$ python -q
>>> import numpy as np
>>> from numpy import linalg as LA
>>> np.set_printoptions(precision=2, suppress=True, linewidth=100)
>>> rnd = lambda a: np.round(a, 2) + 0
>>> X = np.array([[5, 6, 7, 8], [9, 10, 11, 12]])
>>> U, sigma, vt = LA.svd(X)
>>> print(rnd(sigma))
[24.89  0.72]
>>> A2 = U[:, :1] @ np.diag(sigma[:1]) @ vt[:1]
>>> print(rnd(np.abs(X - A2).max()))
0.44
>>> print(LA.matrix_rank(A2))
1
>>> print(rnd(LA.norm(X - A2) / LA.norm(X)))
0.03
>>> rng = np.random.default_rng(8243)
>>> A2 = X + rng.integers(-2, 3, (2, 1)) @ rng.integers(-2, 3, (1, 4))
>>> print(A2)
[[ 5  6  7  8]
 [11  9 12 14]]
>>> print(LA.matrix_rank(A2 - X, tol=1e-8))
1
>>> print(np.abs(A2 - X).sum(axis=1))
[0 6]
>>> A2 = X / LA.norm(X, axis=1, keepdims=True)
>>> C2 = A2 @ A2.T
>>> print(np.argwhere(np.triu(np.abs(C2) > 0.95, 1)))
[[0 1]]
>>> print(rnd(LA.norm(A2, axis=1)))
[1. 1.]
>>> C2 = X.T @ X
>>> print(C2)
[[106 120 134 148]
 [120 136 152 168]
 [134 152 170 188]
 [148 168 188 208]]
>>> print(rnd(LA.svd(X, compute_uv=False) ** 2))
[619.48   0.52]
>>> print((X @ X.T).shape)
(2, 2)
>>> print(np.diag(C2))
[106 136 170 208]
>>> print(np.trace(C2), (X ** 2).sum())
620 620
>>> print(np.allclose(C2, C2.T))
True
>>> M = np.load("dump.npy")
>>> print(M)
[[5. 1. 1.]
 [1. 5. 1.]
 [1. 1. 5.]]
>>> z = rng.permutation(3)
>>> print(z)
[0 2 1]
>>> A2 = M[z][:, z]
>>> print(np.allclose(A2, M))
True
>>> print(rnd(LA.det(A2)), rnd(LA.det(M[z])))
112.0 -112.0
>>> print(rnd(np.sort(np.abs(LA.eigvals(A2)))))
[4. 4. 7.]
>>> Lm = LA.cholesky(M)
>>> print(rnd(Lm))
[[2.24 0.   0.  ]
 [0.45 2.19 0.  ]
 [0.45 0.37 2.16]]
>>> print(rnd(np.diag(Lm) ** 2))
[5.   4.8  4.67]
>>> O = Lm.astype(float).copy()
>>> for j in range(3):
...     O[:, j] -= O[:, :j] @ (O[:, :j].T @ O[:, j])
...     O[:, j] /= LA.norm(O[:, j])
... 
>>> print(rnd(O.T @ Lm))
[[2.32 0.49 0.42]
 [0.   2.17 0.27]
 [0.   0.   2.1 ]]
>>> m1 = np.array([[0.7, -1.4, -2.7],
...     [0.5, 0.3, -2.6],
...     [0.6, 1.4, -0.2],
...     [0.1, -0.1, -0.2]])
>>> m1[:, 1] *= 10
>>> print(m1)
[[  0.7 -14.   -2.7]
 [  0.5   3.   -2.6]
 [  0.6  14.   -0.2]
 [  0.1  -1.   -0.2]]
>>> x = np.array([2, -1, 2])
>>> y = m1 @ x
>>> print(rnd(LA.lstsq(m1, y)[0]))
[ 2. -1.  2.]
>>> print(rnd(LA.pinv(m1) @ m1))
[[1. 0. 0.]
 [0. 1. 0.]
 [0. 0. 1.]]
>>> print(y)
[ 10.   -7.2 -13.2   0.8]
>>> y = y + 0.05 * rng.normal(size=4)
>>> print(rnd(y))
[ 10.06  -7.25 -13.22   0.75]
>>> coef, *_ = LA.lstsq(m1, y)
>>> print(rnd(coef))
[ 2.08 -1.    2.03]
>>> print(rnd(m1.T @ (y - m1 @ coef)))
[0. 0. 0.]
>>> A = np.array([[2.0, 0.0, 0.0], [0.0, -2.0, 6.0], [0.0, 8.0, -6.0]])
>>> A2 = LA.inv(A)
>>> print((np.abs(A2) > 1e-9).astype(int))
[[1 0 0]
 [0 1 1]
 [0 1 1]]
>>> print(rnd(LA.det(A) * LA.det(A2)))
1.0
>>> print(np.allclose(A2, A.T))
False
